$ python3 -q
>>> import numpy as np
>>> from numpy import linalg as LA
>>> np.set_printoptions(precision=1, suppress=True, linewidth=200, floatmode="fixed")
>>> J = np.load("case11.npy")
>>> J
array([[-0.7,  1.5,  0.2,  0.6,  0.1],
       [ 1.0,  2.0,  0.4, -0.4,  2.2],
       [ 0.0, -0.9,  2.0, -0.5,  1.9]])
>>> r0, v = J[2], J[0]
>>> round(float(r0 @ r0), 1)
8.7
>>> round(r0 @ v, 1)
np.float64(-1.1)
>>> pr = (r0 @ v) / (r0 @ r0) * r0
>>> np.round(np.outer(r0, v), 1) + 0
array([[ 0.0,  0.0,  0.0,  0.0,  0.0],
       [ 0.6, -1.4, -0.2, -0.5, -0.1],
       [-1.4,  3.0,  0.4,  1.2,  0.2],
       [ 0.4, -0.8, -0.1, -0.3,  0.0],
       [-1.3,  2.8,  0.4,  1.1,  0.2]])
>>> LA.matrix_rank(np.outer(r0, v))
np.int64(1)
>>> v - pr
array([-0.7,  1.4,  0.4,  0.5,  0.3])
>>> round(LA.norm(J, "nuc"), 1)
np.float64(7.6)
>>> np.round(LA.norm(J, 2), 1)
np.float64(3.6)
>>> round(float(LA.norm(J[1], 1)), 1), round(LA.norm(J[1], np.inf), 1)
(6.0, np.float64(2.2))
>>> LA.norm(J, axis=1).argmax()
np.int64(1)
>>> np.round(J[1] @ J[2], 1)
np.float64(3.4)
>>> W0 = np.loadtxt("w.csv", delimiter=",")
>>> W0.round(1) + 0
array([[ 0.9,  0.1,  0.0, -0.1,  0.2,  0.0, -0.1,  0.3,  0.3],
       [ 0.1,  0.9,  0.0,  0.1, -0.2,  0.0,  0.1, -0.3, -0.3],
       [ 0.0,  0.0,  1.0,  0.0,  0.0,  0.0,  0.0, -0.1, -0.1],
       [-0.1,  0.1,  0.0,  0.9,  0.2,  0.0, -0.1,  0.3,  0.3],
       [ 0.2, -0.2,  0.0,  0.2,  0.7,  0.0,  0.2, -0.4, -0.4],
       [ 0.0,  0.0,  0.0,  0.0,  0.0,  1.0,  0.0, -0.1, -0.1],
       [-0.1,  0.1,  0.0, -0.1,  0.2,  0.0,  0.9,  0.3,  0.3],
       [ 0.3, -0.3, -0.1,  0.3, -0.4, -0.1,  0.3,  0.3, -0.6],
       [ 0.3, -0.3, -0.1,  0.3, -0.4, -0.1,  0.3, -0.6,  0.5]])
>>> # equal to its transpose
>>> def softmax(z):
...     e = np.exp(z - z.max(axis=-1, keepdims=True))
...     return e / e.sum(axis=-1, keepdims=True)
... 
>>> softmax(W0).sum(axis=1)
array([1.0, 1.0, 1.0, 1.0, 1.0, 1.0, 1.0, 1.0, 1.0])
>>> softmax(W0[3])
array([0.1, 0.1, 0.1, 0.2, 0.1, 0.1, 0.1, 0.1, 0.1])
>>> softmax(W0[3] + 4)
array([0.1, 0.1, 0.1, 0.2, 0.1, 0.1, 0.1, 0.1, 0.1])
>>> scores = W0 @ W0.T / np.sqrt(9)
>>> softmax(scores)
array([[0.1, 0.1, 0.1, 0.1, 0.1, 0.1, 0.1, 0.1, 0.1],
       [0.1, 0.1, 0.1, 0.1, 0.1, 0.1, 0.1, 0.1, 0.1],
       [0.1, 0.1, 0.1, 0.1, 0.1, 0.1, 0.1, 0.1, 0.1],
       [0.1, 0.1, 0.1, 0.1, 0.1, 0.1, 0.1, 0.1, 0.1],
       [0.1, 0.1, 0.1, 0.1, 0.1, 0.1, 0.1, 0.1, 0.1],
       [0.1, 0.1, 0.1, 0.1, 0.1, 0.1, 0.1, 0.1, 0.1],
       [0.1, 0.1, 0.1, 0.1, 0.1, 0.1, 0.1, 0.1, 0.1],
       [0.1, 0.1, 0.1, 0.1, 0.1, 0.1, 0.1, 0.1, 0.1],
       [0.1, 0.1, 0.1, 0.1, 0.1, 0.1, 0.1, 0.1, 0.1]])
>>> np.round(softmax(scores)[3] @ W0, 1) + 0
array([0.2, 0.1, 0.1, 0.2, 0.0, 0.1, 0.2, 0.0, 0.0])
>>> softmax(scores + np.triu(np.full(scores.shape, -np.inf), 1))
array([[1.0, 0.0, 0.0, 0.0, 0.0, 0.0, 0.0, 0.0, 0.0],
       [0.4, 0.6, 0.0, 0.0, 0.0, 0.0, 0.0, 0.0, 0.0],
       [0.3, 0.3, 0.4, 0.0, 0.0, 0.0, 0.0, 0.0, 0.0],
       [0.2, 0.2, 0.2, 0.3, 0.0, 0.0, 0.0, 0.0, 0.0],
       [0.2, 0.2, 0.2, 0.2, 0.3, 0.0, 0.0, 0.0, 0.0],
       [0.2, 0.2, 0.2, 0.2, 0.2, 0.2, 0.0, 0.0, 0.0],
       [0.1, 0.1, 0.1, 0.1, 0.1, 0.1, 0.2, 0.0, 0.0],
       [0.1, 0.1, 0.1, 0.1, 0.1, 0.1, 0.1, 0.2, 0.0],
       [0.1, 0.1, 0.1, 0.1, 0.1, 0.1, 0.1, 0.1, 0.1]])
>>> evals, evecs = LA.eigh(W0)
>>> np.round(evecs.T @ W0 @ evecs, 1) + 0
array([[-1.0,  0.0,  0.0,  0.0,  0.0,  0.0,  0.0,  0.0,  0.0],
       [ 0.0,  1.0,  0.0,  0.0,  0.0,  0.0,  0.0,  0.0,  0.0],
       [ 0.0,  0.0,  1.0,  0.0,  0.0,  0.0,  0.0,  0.0,  0.0],
       [ 0.0,  0.0,  0.0,  1.0,  0.0,  0.0,  0.0,  0.0,  0.0],
       [ 0.0,  0.0,  0.0,  0.0,  1.0,  0.0,  0.0,  0.0,  0.0],
       [ 0.0,  0.0,  0.0,  0.0,  0.0,  1.0,  0.0,  0.0,  0.0],
       [ 0.0,  0.0,  0.0,  0.0,  0.0,  0.0,  1.0,  0.0,  0.0],
       [ 0.0,  0.0,  0.0,  0.0,  0.0,  0.0,  0.0,  1.0,  0.0],
       [ 0.0,  0.0,  0.0,  0.0,  0.0,  0.0,  0.0,  0.0,  1.0]])
>>> np.round(evals.sum(), 1), round(np.trace(W0), 1)
(np.float64(7.0), np.float64(7.0))
>>> np.unique(evals.round(6) + 0, return_counts=True)[1]
array([1, 8])
>>> arr = np.load("layer5.npy")
>>> arr
array([[ 1,  0,  0,  0],
       [ 1,  1,  0,  0],
       [-2, -2,  1,  0],
       [ 0,  0, -1,  1]])
>>> # triangular: eigenvalues sit on the diagonal
>>> evals, evecs = LA.eig(arr)
>>> np.sort(LA.eigvals(arr @ arr))
array([1.0, 1.0, 1.0, 1.0])
>>> arr @ evecs[:, 0] - evals[0] * evecs[:, 0]
array([0.0, 0.0, 0.0, 0.0])
>>> np.sort(LA.eigvals(arr.T))
array([1.0, 1.0, 1.0, 1.0])
>>> other = LA.inv(arr)
>>> round(LA.cond(arr), 1)
np.float64(11.4)
>>> other
array([[ 1.0, -0.0, -0.0, -0.0],
       [-1.0,  1.0, -0.0, -0.0],
       [-0.0,  2.0,  1.0, -0.0],
       [ 0.0,  2.0,  1.0,  1.0]])
>>> round(float(LA.slogdet(arr)[0]), 1)
1.0
>>> arr @ other
array([[1.0, 0.0, 0.0, 0.0],
       [0.0, 1.0, 0.0, 0.0],
       [0.0, 0.0, 1.0, 0.0],
       [0.0, 0.0, 0.0, 1.0]])
>>> LA.inv(other)
array([[ 1.0,  0.0,  0.0,  0.0],
       [ 1.0,  1.0,  0.0,  0.0],
       [-2.0, -2.0,  1.0, -0.0],
       [ 0.0,  0.0, -1.0,  1.0]])
>>> x0 = np.array([-2, 0, 2, 1])
>>> target = arr @ x0
>>> target
array([-2, -2,  6, -1])
>>> LA.solve(arr, arr[:, 0])
array([ 1.0, -0.0, -0.0,  0.0])
>>> LA.solve(arr, -3 * target)
array([ 6.0, -0.0, -6.0, -3.0])
>>> K = np.array([[0, 0, 0], [0, -6, -4], [0, 6, 4], [0, 3, 2]])
>>> # null space of dimension 2
>>> np.argsort(-LA.norm(K, axis=0).round(6), kind="stable")[:3]
array([1, 2, 0])
>>> LA.matrix_rank(K, rtol=0.1)
np.int64(1)
>>> [round(float(x), 1) for x in LA.svd(K, compute_uv=False)[:3]]
[10.8, 0.0, 0.0]
>>> F = np.loadtxt("arr.csv", delimiter=",")
>>> F
array([[ 0.3, -1.9, -1.9,  1.3, -0.5,  0.7,  1.6],
       [-0.5,  2.8,  1.2,  1.6,  1.1,  1.0, -1.3],
       [ 0.3, -3.5,  0.0, -1.9, -0.1, -0.5,  0.9],
       [-1.7, -0.2,  0.5, -1.3,  0.7,  0.5, -1.3],
       [ 1.3,  0.0,  0.5,  0.3, -0.6, -0.7,  0.9],
       [ 3.4, -2.4, -1.8,  1.8, -2.4, -0.9,  3.7],
       [-2.2,  4.0,  1.3,  0.9,  1.1,  0.1, -2.9]])
>>> np.allclose(F, F.T)
False
>>> round(float(np.abs(LA.eigvals(F)).max()), 1)
2.7
>>> np.trace(F)
np.float64(-2.6)
>>> LA.determinant(F)
Traceback (most recent call last):
  File "<python-input-60>", line 1, in <module>
    LA.determinant(F)
    ^^^^^^^^^^^^^^
AttributeError: module 'numpy.linalg' has no attribute 'determinant'
>>> F.inv()
Traceback (most recent call last):
  File "<python-input-61>", line 1, in <module>
    F.inv()
    ^^^^^
AttributeError: 'numpy.ndarray' object has no attribute 'inv'
>>> round(float(LA.det(F)), 1)
4.4
>>> x0 = np.array([-5, 7, 9, -2, -8, 1, -1])
>>> F @ x0
array([-31.4,  23.2, -22.8,  10.4,   0.6, -39.0,  43.1])
>>> np.einsum("ij,j->i", F, x0)
array([-31.4,  23.2, -22.8,  10.4,   0.6, -39.0,  43.1])
>>> r0 = np.array([2, -1, 4, -4, -4, -5, -2])
>>> other = F + np.outer(r0, np.eye(7)[5])
>>> other
array([[ 0.3, -1.9, -1.9,  1.3, -0.5,  2.7,  1.6],
       [-0.5,  2.8,  1.2,  1.6,  1.1,  0.0, -1.3],
       [ 0.3, -3.5,  0.0, -1.9, -0.1,  3.5,  0.9],
       [-1.7, -0.2,  0.5, -1.3,  0.7, -3.5, -1.3],
       [ 1.3,  0.0,  0.5,  0.3, -0.6, -4.7,  0.9],
       [ 3.4, -2.4, -1.8,  1.8, -2.4, -5.9,  3.7],
       [-2.2,  4.0,  1.3,  0.9,  1.1, -1.9, -2.9]])
>>> LA.matrix_rank(LA.inv(other) - LA.inv(F), tol=1e-8)
np.int64(1)
>>> LA.matrix_rank(other - F)
np.int64(1)
>>> other = F / LA.norm(F, axis=1, keepdims=True)
>>> C2 = other @ other.T
>>> (np.abs(C2) > 0.9).astype(int)
array([[1, 0, 0, 0, 0, 0, 0],
       [0, 1, 0, 0, 0, 0, 0],
       [0, 0, 1, 0, 0, 0, 0],
       [0, 0, 0, 1, 0, 0, 0],
       [0, 0, 0, 0, 1, 0, 0],
       [0, 0, 0, 0, 0, 1, 0],
       [0, 0, 0, 0, 0, 0, 1]])
>>> C2[1]
array([-0.5,  1.0, -0.9,  0.2, -0.3, -0.6,  0.9])
>>> round(float(np.degrees(np.arccos(np.clip(C2[1, 0], -1, 1)))), 1)
122.8
>>> C2
array([[ 1.0, -0.5,  0.4, -0.5,  0.2,  0.8, -0.7],
       [-0.5,  1.0, -0.9,  0.2, -0.3, -0.6,  0.9],
       [ 0.4, -0.9,  1.0,  0.1,  0.1,  0.4, -0.8],
       [-0.5,  0.2,  0.1,  1.0, -0.8, -0.9,  0.5],
       [ 0.2, -0.3,  0.1, -0.8,  1.0,  0.7, -0.5],
       [ 0.8, -0.6,  0.4, -0.9,  0.7,  1.0, -0.8],
       [-0.7,  0.9, -0.8,  0.5, -0.5, -0.8,  1.0]])
>>> E = np.loadtxt("dump.csv", delimiter=",")
>>> E.round(1) + 0
array([[-0.4,  0.3,  0.0, -0.1],
       [-0.4, -0.5, -0.1, -0.4],
       [ 0.1,  0.1, -0.2,  0.3],
       [ 0.0, -0.5,  0.1, -0.2],
       [ 0.1, -0.3, -0.1,  0.2],
       [-0.7,  0.2,  0.0,  0.0],
       [-0.4, -0.1, -0.3,  0.7],
       [ 0.1, -0.4, -0.2,  0.0],
       [ 0.0,  0.3, -0.4, -0.5],
       [ 0.1,  0.0, -0.8, -0.1]])
>>> # columns are unit length and at right angles
>>> x0 = np.array([0, 5, 0, -2])
>>> target = E @ x0
>>> np.round(LA.lstsq(E, target)[0], 1) + 0
array([ 0.0,  5.0,  0.0, -2.0])
>>> np.round(LA.solve(E.T @ E, E.T @ target), 1) + 0
array([ 0.0,  5.0,  0.0, -2.0])
>>> np.round(LA.pinv(E) @ E, 1) + 0
array([[1.0, 0.0, 0.0, 0.0],
       [0.0, 1.0, 0.0, 0.0],
       [0.0, 0.0, 1.0, 0.0],
       [0.0, 0.0, 0.0, 1.0]])
>>> target.round(1) + 0
array([ 1.6, -1.9,  0.0, -1.9, -1.6,  0.9, -2.1, -2.2,  2.6,  0.2])
>>> rng = np.random.default_rng(93785)
>>> target = target + 0.1 * rng.normal(size=10)
>>> target
array([ 1.5, -1.9, -0.1, -1.8, -1.8,  0.9, -2.2, -2.1,  2.5,  0.2])
>>> b, *_ = LA.lstsq(E, target)
>>> [round(float(LA.norm(LA.solve(E.T @ E + lam * np.eye(4), E.T @ target))), 2) for lam in (0, 1, 10, 100)]
[5.31, 2.66, 0.48, 0.05]
>>> b.round()
array([ 0.0,  5.0,  0.0, -2.0])
>>> b
array([ 0.1,  4.9,  0.1, -2.1])
>>> C2 = np.cov(E, rowvar=False)
>>> np.argwhere(np.triu(np.abs(np.corrcoef(E.T)) > 0.8, 1))
array([], shape=(0, 2), dtype=int64)
>>> C2.round(1) + 0
array([[0.1, 0.0, 0.0, 0.0],
       [0.0, 0.1, 0.0, 0.0],
       [0.0, 0.0, 0.1, 0.0],
       [0.0, 0.0, 0.0, 0.1]])
>>> np.round(LA.eigvalsh(C2)[::-1], 1) + 0
array([0.1, 0.1, 0.1, 0.0])
>>> np.round(np.corrcoef(E.T), 1) + 0
array([[ 1.0, -0.2, -0.4,  0.0],
       [-0.2,  1.0, -0.3,  0.0],
       [-0.4, -0.3,  1.0,  0.0],
       [ 0.0,  0.0,  0.0,  1.0]])
>>> W2 = E[[5, 6]].astype(float)
>>> for _ in range(3):
...     lab = LA.norm(E[:, None] - W2, axis=-1).argmin(axis=1)
...     W2 = np.array([E[lab == j].mean(axis=0) for j in range(2)])
... 
>>> lab
array([0, 0, 1, 0, 1, 0, 1, 1, 0, 1])
>>> np.abs(W2[1] - W2[0]).argmax()
np.int64(3)
>>> np.bincount(lab)
array([5, 5])
>>> W2.round(1) + 0
array([[-0.3,  0.0, -0.1, -0.2],
       [ 0.0, -0.1, -0.3,  0.2]])
>>> other = np.array([[5, 0], [0, 5], [0, 5], [2, 3]])
>>> LA.matrix_rank(E @ other)
np.int64(2)
>>> np.einsum("ij,ij->i", E, E)
array([0.3, 0.6, 0.2, 0.3, 0.1, 0.5, 0.7, 0.3, 0.5, 0.6])
>>> np.einsum("ik,kj->ji", E, other)
array([[-2.3, -2.7,  1.2, -0.6,  0.6, -3.6, -0.5,  0.4, -1.0,  0.4],
       [ 1.0, -4.2,  0.4, -2.3, -1.2,  0.9, -0.3, -3.4, -1.9, -4.1]])
>>> other @ E
Traceback (most recent call last):
  File "<python-input-108>", line 1, in <module>
    other @ E
    ~~~~~~^~~
ValueError: matmul: Input operand 1 has a mismatch in its core dimension 0, with gufunc signature (n?,k),(k,m?)->(n?,m?) (size 10 is different from 2)
